$ python -q
>>> import numpy as np
>>> np.set_printoptions(precision=1, suppress=True, linewidth=100, floatmode="fixed")
>>> mat = np.load("layer4.npy")
>>> mat
array([[ 30.3,  10.3, -20.7, -39.9,  39.1],
       [ 30.1,   9.7, -19.5, -39.8,  38.8],
       [ 31.1,  10.4, -19.5, -40.5,  39.4],
       [ 29.9,  12.2, -21.7, -38.8,  40.1],
       [ 31.2,  11.0, -18.8, -39.4,  39.7],
       [ 27.8,  10.2, -20.4, -39.5,  40.1],
       [ 30.3,   9.0, -19.2, -40.9,  39.2],
       [ 30.5,  10.6, -19.6, -39.3,  40.6],
       [ 30.4,  11.1, -18.8, -39.1,  40.9],
       [ 31.2,   9.3, -21.4, -40.5,  40.5],
       [ 29.2,   8.7, -18.4, -40.7,  40.2],
       [ 31.3,  11.0, -20.9, -39.7,  40.7],
       [ 30.2,   9.9, -19.2, -40.3,  39.1],
       [ 29.9,  10.8, -19.9, -39.1,  39.9],
       [ 30.2,  11.3, -18.1, -40.0,  40.4],
       [ 28.0,   9.4, -20.5, -41.3,  39.7],
       [ 30.3,  10.9, -18.8, -40.5,  39.7],
       [ 30.8,  10.4, -19.7, -39.3,  41.0],
       [ 30.1,  10.3, -20.2, -38.5,  39.1],
       [ 29.9,  10.5, -19.9, -39.1,  38.7],
       [ 33.5,   9.5, -21.5, -39.9,  38.6],
       [ 29.0,   9.9, -19.5, -40.6,  39.5],
       [ 29.9,  10.1, -20.4, -41.4,  40.9],
       [ 30.2,   9.8, -19.4, -39.2,  39.5],
       [ 29.2,   7.1, -17.8, -40.7,  40.6],
       [ 29.5,   9.1, -19.8, -39.1,  40.6],
       [ 28.7,  11.0, -17.8, -40.3,  39.5],
       [ 31.6,   8.5, -19.7, -39.0,  40.0],
       [ 30.7,  10.9, -20.6, -41.5,  41.0],
       [ 29.8,   9.1, -21.1, -39.0,  42.1]])
>>> Xc = mat - mat.mean(axis=0)
>>> Uu, sig, VT = np.linalg.svd(Xc, full_matrices=False)
>>> np.round((sig ** 2).sum() ** 2 / (sig ** 4).sum(), 1)
np.float64(4.3)
>>> np.round(Xc.mean(axis=0), 1) + 0
array([0.0, 0.0, 0.0, 0.0, 0.0])
>>> np.abs(Uu[:, 0]).argmax()
np.int64(24)
>>> (np.sign(Uu[:, 0]) == np.sign(Uu[0, 0])).astype(int)
array([1, 0, 1, 1, 1, 0, 0, 1, 1, 1, 0, 1, 0, 1, 0, 0, 0, 1, 1, 1, 1, 0, 0, 0, 0, 0, 0, 1, 1, 1])
>>> np.abs(VT[-1])
array([0.3, 0.3, 0.1, 0.8, 0.4])
>>> np.abs(VT[0]).argmax()
np.int64(0)
>>> x0 = np.array([2, 0, 0, -1, 1])
>>> rhs = mat @ x0
>>> np.round(np.linalg.solve(mat.T @ mat, mat.T @ rhs), 1) + 0
array([ 2.0,  0.0,  0.0, -1.0,  1.0])
>>> try:
...     np.linalg.solve(mat, rhs)
... except np.linalg.LinAlgError as e:
...     print(repr(e))
... 
LinAlgError('Last 2 dimensions of the array must be square')
>>> rng = np.random.default_rng(821)
>>> rhs = rhs + 0.3 * rng.normal(size=30)
>>> print(rhs)
[139.5 139.0 142.4 138.4 141.9 135.0 140.9 140.4 140.8 143.8 139.1 143.5 140.0 138.6 140.8 136.7
 140.7 141.6 137.7 137.7 145.9 138.2 142.3 139.8 140.5 138.2 137.1 142.3 144.2 140.5]
>>> beta, *_ = np.linalg.lstsq(mat, rhs)
>>> beta.round()
array([ 2.0, -0.0,  0.0, -1.0,  1.0])
>>> print(np.round(mat.T @ (rhs - mat @ beta), 1) + 0)
[0.0 0.0 0.0 0.0 0.0]
>>> beta.round(1) + 0
array([ 2.1, -0.1,  0.0, -1.1,  0.9])
>>> [round(float(np.linalg.norm(np.linalg.solve(mat.T @ mat + lam * np.eye(5), mat.T @ rhs))), 2) for lam in (0, 1, 10, 100)]
[2.53, 2.5, 2.33, 2.09]
>>> x0 = np.array([0, 1, 3, 4, 0])
>>> mat @ np.eye(5)[2]
array([-20.7, -19.5, -19.5, -21.7, -18.8, -20.4, -19.2, -19.6, -18.8, -21.4, -18.4, -20.9, -19.2,
       -19.9, -18.1, -20.5, -18.8, -19.7, -20.2, -19.9, -21.5, -19.5, -20.4, -19.4, -17.8, -19.8,
       -17.8, -19.7, -20.6, -21.1])
>>> np.linalg.norm(mat @ x0) <= np.linalg.norm(mat, 2) * np.linalg.norm(x0) + 1e-9
np.True_
>>> print(np.sign((mat @ x0).round(6)))
[-1.0 -1.0 -1.0 -1.0 -1.0 -1.0 -1.0 -1.0 -1.0 -1.0 -1.0 -1.0 -1.0 -1.0 -1.0 -1.0 -1.0 -1.0 -1.0
 -1.0 -1.0 -1.0 -1.0 -1.0 -1.0 -1.0 -1.0 -1.0 -1.0 -1.0]
>>> gram = np.cov(mat, rowvar=False)
>>> gram.round(1) + 0
array([[ 1.2,  0.1, -0.3,  0.1, -0.1],
       [ 0.1,  1.0, -0.2,  0.2,  0.0],
       [-0.3, -0.2,  1.1, -0.1, -0.1],
       [ 0.1,  0.2, -0.1,  0.7,  0.0],
       [-0.1,  0.0, -0.1,  0.0,  0.7]])
>>> mat.std(axis=0)
array([1.1, 1.0, 1.0, 0.8, 0.8])
>>> np.median(mat, axis=0)
array([ 30.2,  10.2, -19.7, -39.8,  40.0])
>>> np.round(np.corrcoef(mat.T), 1) + 0
array([[ 1.0,  0.1, -0.3,  0.2, -0.1],
       [ 0.1,  1.0, -0.1,  0.2,  0.0],
       [-0.3, -0.1,  1.0, -0.2, -0.1],
       [ 0.2,  0.2, -0.2,  1.0,  0.0],
       [-0.1,  0.0, -0.1,  0.0,  1.0]])
>>> W0 = np.loadtxt("run16.csv", delimiter=",")
>>> W0
array([[ -6.0,  -5.0,  -4.0,  -6.0,  -7.0,  -3.0,   0.0],
       [ -9.0,  -1.0,  -3.0, -11.0,  -5.0,   4.0,   9.0],
       [-18.0,   3.0,  -2.0, -11.0,   3.0,  -1.0,   3.0],
       [-22.0,   8.0,  -5.0, -13.0,  10.0,   7.0,   6.0],
       [-30.0,  11.0,  -1.0,  -7.0,  14.0,   1.0,  15.0],
       [-25.0,  15.0,  -9.0, -15.0,  12.0,   5.0,  14.0],
       [-32.0,   6.0, -10.0, -12.0,  20.0,   3.0,  19.0],
       [-40.0,  11.0, -10.0,  -7.0,  21.0,  -2.0,  18.0],
       [-38.0,   9.0, -11.0,  -9.0,  24.0,  -3.0,  25.0],
       [-36.0,   9.0, -15.0,  -8.0,  26.0,   2.0,  23.0],
       [-43.0,   8.0, -13.0,  -4.0,  28.0,  -6.0,  29.0],
       [-38.0,   0.0,  -6.0,   2.0,  35.0,   2.0,  20.0],
       [-33.0,  -9.0,  -4.0,   7.0,  42.0,  10.0,  19.0],
       [-24.0,   0.0,   5.0,  12.0,  40.0,   8.0,  12.0],
       [-16.0,   0.0,   6.0,   8.0,  36.0,   5.0,   7.0],
       [ -7.0,  -8.0,   8.0,   4.0,  40.0,   2.0,   2.0],
       [-14.0,  -5.0,   4.0,   0.0,  44.0,   4.0,  -1.0],
       [-13.0,  -5.0,   9.0,   9.0,  38.0,   0.0,   7.0],
       [-15.0,  -4.0,  11.0,   3.0,  44.0,  -4.0,   0.0],
       [-15.0, -10.0,   6.0,   8.0,  42.0,  -4.0,  -8.0],
       [ -8.0,  -7.0,   0.0,  13.0,  38.0,  -2.0,  -3.0],
       [ -2.0, -12.0,   4.0,  15.0,  42.0,   5.0,  -5.0],
       [  3.0,  -4.0,  -2.0,  13.0,  44.0,   5.0,  -6.0]])
>>> d = np.linalg.norm(W0[:, None] - W0[None], axis=-1)
>>> d.mean(axis=1).argmax()
np.int64(0)
>>> (d + 1e9 * np.eye(23)).round(6).argmin(axis=1)
array([ 1,  0,  3,  5,  5,  3,  9,  8,  9,  8,  8, 12, 11, 14, 17, 17, 15, 14, 16, 18, 21, 22, 21])
>>> print(d.shape)
(23, 23)
>>> d[:5, :5]
array([[ 0.0, 13.6, 18.7, 30.0, 39.0],
       [13.6,  0.0, 14.9, 22.4, 31.8],
       [18.7, 14.9,  0.0, 13.3, 22.2],
       [30.0, 22.4, 13.3,  0.0, 16.1],
       [39.0, 31.8, 22.2, 16.1,  0.0]])
>>> d[9].round(6).argsort(kind="stable")[:4]
array([9, 8, 7, 6])
>>> np.linalg.matrix_rank(d ** 2)
np.int64(9)
>>> np.unravel_index(d.round(6).argmax(), d.shape)
(np.int64(10), np.int64(22))
>>> np.flatnonzero(d[9] < d.mean() / 2)
array([ 6,  7,  8,  9, 10])
>>> E, _ = np.linalg.qr(np.array([[0.4, 0.0, -0.5, -0.6, -0.5, -0.5, 1.2, -2.0, -1.3],
...     [0.4, 0.0, 0.7, 1.7, 0.8, -1.3, 0.4, -1.7, 1.6],
...     [0.9, 0.4, -0.9, 0.2, 0.0, -0.5, -0.5, -1.4, -2.1],
...     [2.0, 0.6, 0.2, 1.4, -1.7, -0.9, 0.2, -1.4, 1.3],
...     [0.1, -1.7, 0.7, 1.1, 0.6, -1.0, -0.4, 0.1, 0.3],
...     [0.1, -1.1, 1.2, -0.5, 0.2, 0.1, -0.9, 0.1, 0.2],
...     [-0.6, -0.9, 0.1, 0.1, 0.4, 0.5, -0.8, -0.5, 0.1],
...     [1.5, 1.8, 0.6, 1.3, 1.9, 0.2, 1.6, 0.2, -1.7],
...     [0.2, 1.4, -0.4, 0.2, -1.1, 1.0, -0.8, 0.9, -3.1]]))
>>> E.round(1) + 0
array([[-0.1, -0.1, -0.4,  0.3, -0.1,  0.3, -0.5, -0.4,  0.5],
       [-0.1, -0.1,  0.3, -0.6,  0.0,  0.5,  0.3, -0.4,  0.1],
       [-0.3, -0.1, -0.6, -0.1, -0.4, -0.1,  0.6, -0.1,  0.0],
       [-0.7, -0.2, -0.1,  0.0,  0.5, -0.1, -0.2,  0.0, -0.3],
       [ 0.0, -0.6,  0.0, -0.4, -0.1, -0.2, -0.1,  0.4,  0.5],
       [ 0.0, -0.4,  0.4,  0.6,  0.1, -0.1,  0.4, -0.2,  0.2],
       [ 0.2, -0.2,  0.0, -0.2, -0.1, -0.6, -0.2, -0.6, -0.2],
       [-0.5,  0.3,  0.5,  0.0, -0.6, -0.2, -0.2,  0.0,  0.1],
       [-0.1,  0.5,  0.0, -0.1,  0.5, -0.4,  0.2, -0.1,  0.6]])
>>> np.linalg.norm(E, axis=0)
array([1.0, 1.0, 1.0, 1.0, 1.0, 1.0, 1.0, 1.0, 1.0])
>>> print(np.linalg.svd(E, compute_uv=False))
[1.0 1.0 1.0 1.0 1.0 1.0 1.0 1.0 1.0]
>>> np.round(E.T @ E, 1) + 0
array([[1.0, 0.0, 0.0, 0.0, 0.0, 0.0, 0.0, 0.0, 0.0],
       [0.0, 1.0, 0.0, 0.0, 0.0, 0.0, 0.0, 0.0, 0.0],
       [0.0, 0.0, 1.0, 0.0, 0.0, 0.0, 0.0, 0.0, 0.0],
       [0.0, 0.0, 0.0, 1.0, 0.0, 0.0, 0.0, 0.0, 0.0],
       [0.0, 0.0, 0.0, 0.0, 1.0, 0.0, 0.0, 0.0, 0.0],
       [0.0, 0.0, 0.0, 0.0, 0.0, 1.0, 0.0, 0.0, 0.0],
       [0.0, 0.0, 0.0, 0.0, 0.0, 0.0, 1.0, 0.0, 0.0],
       [0.0, 0.0, 0.0, 0.0, 0.0, 0.0, 0.0, 1.0, 0.0],
       [0.0, 0.0, 0.0, 0.0, 0.0, 0.0, 0.0, 0.0, 1.0]])
>>> np.round(E @ E.T, 1) + 0
array([[1.0, 0.0, 0.0, 0.0, 0.0, 0.0, 0.0, 0.0, 0.0],
       [0.0, 1.0, 0.0, 0.0, 0.0, 0.0, 0.0, 0.0, 0.0],
       [0.0, 0.0, 1.0, 0.0, 0.0, 0.0, 0.0, 0.0, 0.0],
       [0.0, 0.0, 0.0, 1.0, 0.0, 0.0, 0.0, 0.0, 0.0],
       [0.0, 0.0, 0.0, 0.0, 1.0, 0.0, 0.0, 0.0, 0.0],
       [0.0, 0.0, 0.0, 0.0, 0.0, 1.0, 0.0, 0.0, 0.0],
       [0.0, 0.0, 0.0, 0.0, 0.0, 0.0, 1.0, 0.0, 0.0],
       [0.0, 0.0, 0.0, 0.0, 0.0, 0.0, 0.0, 1.0, 0.0],
       [0.0, 0.0, 0.0, 0.0, 0.0, 0.0, 0.0, 0.0, 1.0]])
>>> print(np.round(np.linalg.pinv(E), 1) + 0)
[[-0.1 -0.1 -0.3 -0.7  0.0  0.0  0.2 -0.5 -0.1]
 [-0.1 -0.1 -0.1 -0.2 -0.6 -0.4 -0.2  0.3  0.5]
 [-0.4  0.3 -0.6 -0.1  0.0  0.4  0.0  0.5  0.0]
 [ 0.3 -0.6 -0.1  0.0 -0.4  0.6 -0.2  0.0 -0.1]
 [-0.1  0.0 -0.4  0.5 -0.1  0.1 -0.1 -0.6  0.5]
 [ 0.3  0.5 -0.1 -0.1 -0.2 -0.1 -0.6 -0.2 -0.4]
 [-0.5  0.3  0.6 -0.2 -0.1  0.4 -0.2 -0.2  0.2]
 [-0.4 -0.4 -0.1  0.0  0.4 -0.2 -0.6  0.0 -0.1]
 [ 0.5  0.1  0.0 -0.3  0.5  0.2 -0.2  0.1  0.6]]
>>> Uu, sig, VT = np.linalg.svd(E, full_matrices=False)
>>> np.cumsum(sig ** 2) / np.sum(sig ** 2)
array([0.1, 0.2, 0.3, 0.4, 0.6, 0.7, 0.8, 0.9, 1.0])
>>> print(np.allclose(Uu * sig @ VT, E))
True
>>> print(np.round(VT @ VT.T, 1) + 0)
[[1.0 0.0 0.0 0.0 0.0 0.0 0.0 0.0 0.0]
 [0.0 1.0 0.0 0.0 0.0 0.0 0.0 0.0 0.0]
 [0.0 0.0 1.0 0.0 0.0 0.0 0.0 0.0 0.0]
 [0.0 0.0 0.0 1.0 0.0 0.0 0.0 0.0 0.0]
 [0.0 0.0 0.0 0.0 1.0 0.0 0.0 0.0 0.0]
 [0.0 0.0 0.0 0.0 0.0 1.0 0.0 0.0 0.0]
 [0.0 0.0 0.0 0.0 0.0 0.0 1.0 0.0 0.0]
 [0.0 0.0 0.0 0.0 0.0 0.0 0.0 1.0 0.0]
 [0.0 0.0 0.0 0.0 0.0 0.0 0.0 0.0 1.0]]
>>> u = np.array([3, 0, 2, 0, 5, 5, 1, 2, 5])
>>> out = E + np.outer(u, np.eye(9)[6])
>>> out.round(1) + 0
array([[-0.1, -0.1, -0.4,  0.3, -0.1,  0.3,  2.5, -0.4,  0.5],
       [-0.1, -0.1,  0.3, -0.6,  0.0,  0.5,  0.3, -0.4,  0.1],
       [-0.3, -0.1, -0.6, -0.1, -0.4, -0.1,  2.6, -0.1,  0.0],
       [-0.7, -0.2, -0.1,  0.0,  0.5, -0.1, -0.2,  0.0, -0.3],
       [ 0.0, -0.6,  0.0, -0.4, -0.1, -0.2,  4.9,  0.4,  0.5],
       [ 0.0, -0.4,  0.4,  0.6,  0.1, -0.1,  5.4, -0.2,  0.2],
       [ 0.2, -0.2,  0.0, -0.2, -0.1, -0.6,  0.8, -0.6, -0.2],
       [-0.5,  0.3,  0.5,  0.0, -0.6, -0.2,  1.8,  0.0,  0.1],
       [-0.1,  0.5,  0.0, -0.1,  0.5, -0.4,  5.2, -0.1,  0.6]])
>>> np.linalg.matrix_rank(out - E)
np.int64(1)
>>> round(float(np.linalg.det(out) / np.linalg.det(E)), 1), round(1 + np.linalg.solve(E, u)[6], 1)
(2.7, np.float64(2.7))
>>> lab = rng.permutation(9)
>>> out = E[:, lab] * rng.choice([-1, 1], 9)
>>> out.round(1) + 0
array([[ 0.1, -0.1, -0.1,  0.3,  0.4, -0.4, -0.5, -0.5, -0.3],
       [ 0.0, -0.1, -0.1, -0.6,  0.4,  0.3, -0.1,  0.3, -0.5],
       [ 0.4, -0.3, -0.1, -0.1,  0.1, -0.6,  0.0,  0.6,  0.1],
       [-0.5, -0.7, -0.2,  0.0,  0.0, -0.1,  0.3, -0.2,  0.1],
       [ 0.1,  0.0, -0.6, -0.4, -0.4,  0.0, -0.5, -0.1,  0.2],
       [-0.1,  0.0, -0.4,  0.6,  0.2,  0.4, -0.2,  0.4,  0.1],
       [ 0.1,  0.2, -0.2, -0.2,  0.6,  0.0,  0.2, -0.2,  0.6],
       [ 0.6, -0.5,  0.3,  0.0,  0.0,  0.5, -0.1, -0.2,  0.2],
       [-0.5, -0.1,  0.5, -0.1,  0.1,  0.0, -0.6,  0.2,  0.4]])
>>> Uu, _, VT = np.linalg.svd(E.T @ out)
>>> print(np.round(np.linalg.lstsq(E, out)[0], 1) + 0)
[[ 0.0  1.0  0.0  0.0  0.0  0.0  0.0  0.0  0.0]
 [ 0.0  0.0  1.0  0.0  0.0  0.0  0.0  0.0  0.0]
 [ 0.0  0.0  0.0  0.0  0.0  1.0  0.0  0.0  0.0]
 [ 0.0  0.0  0.0  1.0  0.0  0.0  0.0  0.0  0.0]
 [-1.0  0.0  0.0  0.0  0.0  0.0  0.0  0.0  0.0]
 [ 0.0  0.0  0.0  0.0  0.0  0.0  0.0  0.0 -1.0]
 [ 0.0  0.0  0.0  0.0  0.0  0.0  0.0  1.0  0.0]
 [ 0.0  0.0  0.0  0.0 -1.0  0.0  0.0  0.0  0.0]
 [ 0.0  0.0  0.0  0.0  0.0  0.0 -1.0  0.0  0.0]]
>>> Q, r_ = np.linalg.qr(E)
>>> Q.shape, r_.shape
((9, 9), (9, 9))
>>> np.round(Q @ r_, 1) + 0
array([[-0.1, -0.1, -0.4,  0.3, -0.1,  0.3, -0.5, -0.4,  0.5],
       [-0.1, -0.1,  0.3, -0.6,  0.0,  0.5,  0.3, -0.4,  0.1],
       [-0.3, -0.1, -0.6, -0.1, -0.4, -0.1,  0.6, -0.1,  0.0],
       [-0.7, -0.2, -0.1,  0.0,  0.5, -0.1, -0.2,  0.0, -0.3],
       [ 0.0, -0.6,  0.0, -0.4, -0.1, -0.2, -0.1,  0.4,  0.5],
       [ 0.0, -0.4,  0.4,  0.6,  0.1, -0.1,  0.4, -0.2,  0.2],
       [ 0.2, -0.2,  0.0, -0.2, -0.1, -0.6, -0.2, -0.6, -0.2],
       [-0.5,  0.3,  0.5,  0.0, -0.6, -0.2, -0.2,  0.0,  0.1],
       [-0.1,  0.5,  0.0, -0.1,  0.5, -0.4,  0.2, -0.1,  0.6]])
>>> Q.round(1) + 0
array([[-0.1, -0.1, -0.4,  0.3, -0.1,  0.3, -0.5, -0.4,  0.5],
       [-0.1, -0.1,  0.3, -0.6,  0.0,  0.5,  0.3, -0.4,  0.1],
       [-0.3, -0.1, -0.6, -0.1, -0.4, -0.1,  0.6, -0.1,  0.0],
       [-0.7, -0.2, -0.1,  0.0,  0.5, -0.1, -0.2,  0.0, -0.3],
       [ 0.0, -0.6,  0.0, -0.4, -0.1, -0.2, -0.1,  0.4,  0.5],
       [ 0.0, -0.4,  0.4,  0.6,  0.1, -0.1,  0.4, -0.2,  0.2],
       [ 0.2, -0.2,  0.0, -0.2, -0.1, -0.6, -0.2, -0.6, -0.2],
       [-0.5,  0.3,  0.5,  0.0, -0.6, -0.2, -0.2,  0.0,  0.1],
       [-0.1,  0.5,  0.0, -0.1,  0.5, -0.4,  0.2, -0.1,  0.6]])
>>> r_.round(1) + 0
array([[1.0, 0.0, 0.0, 0.0, 0.0, 0.0, 0.0, 0.0, 0.0],
       [0.0, 1.0, 0.0, 0.0, 0.0, 0.0, 0.0, 0.0, 0.0],
       [0.0, 0.0, 1.0, 0.0, 0.0, 0.0, 0.0, 0.0, 0.0],
       [0.0, 0.0, 0.0, 1.0, 0.0, 0.0, 0.0, 0.0, 0.0],
       [0.0, 0.0, 0.0, 0.0, 1.0, 0.0, 0.0, 0.0, 0.0],
       [0.0, 0.0, 0.0, 0.0, 0.0, 1.0, 0.0, 0.0, 0.0],
       [0.0, 0.0, 0.0, 0.0, 0.0, 0.0, 1.0, 0.0, 0.0],
       [0.0, 0.0, 0.0, 0.0, 0.0, 0.0, 0.0, 1.0, 0.0],
       [0.0, 0.0, 0.0, 0.0, 0.0, 0.0, 0.0, 0.0, 1.0]])
>>> np.round(Q.T @ Q, 1) + 0
array([[1.0, 0.0, 0.0, 0.0, 0.0, 0.0, 0.0, 0.0, 0.0],
       [0.0, 1.0, 0.0, 0.0, 0.0, 0.0, 0.0, 0.0, 0.0],
       [0.0, 0.0, 1.0, 0.0, 0.0, 0.0, 0.0, 0.0, 0.0],
       [0.0, 0.0, 0.0, 1.0, 0.0, 0.0, 0.0, 0.0, 0.0],
       [0.0, 0.0, 0.0, 0.0, 1.0, 0.0, 0.0, 0.0, 0.0],
       [0.0, 0.0, 0.0, 0.0, 0.0, 1.0, 0.0, 0.0, 0.0],
       [0.0, 0.0, 0.0, 0.0, 0.0, 0.0, 1.0, 0.0, 0.0],
       [0.0, 0.0, 0.0, 0.0, 0.0, 0.0, 0.0, 1.0, 0.0],
       [0.0, 0.0, 0.0, 0.0, 0.0, 0.0, 0.0, 0.0, 1.0]])
>>> abs(r_[0, 0]), round(np.linalg.norm(E[:, 0]), 1)
(np.float64(1.0), np.float64(1.0))
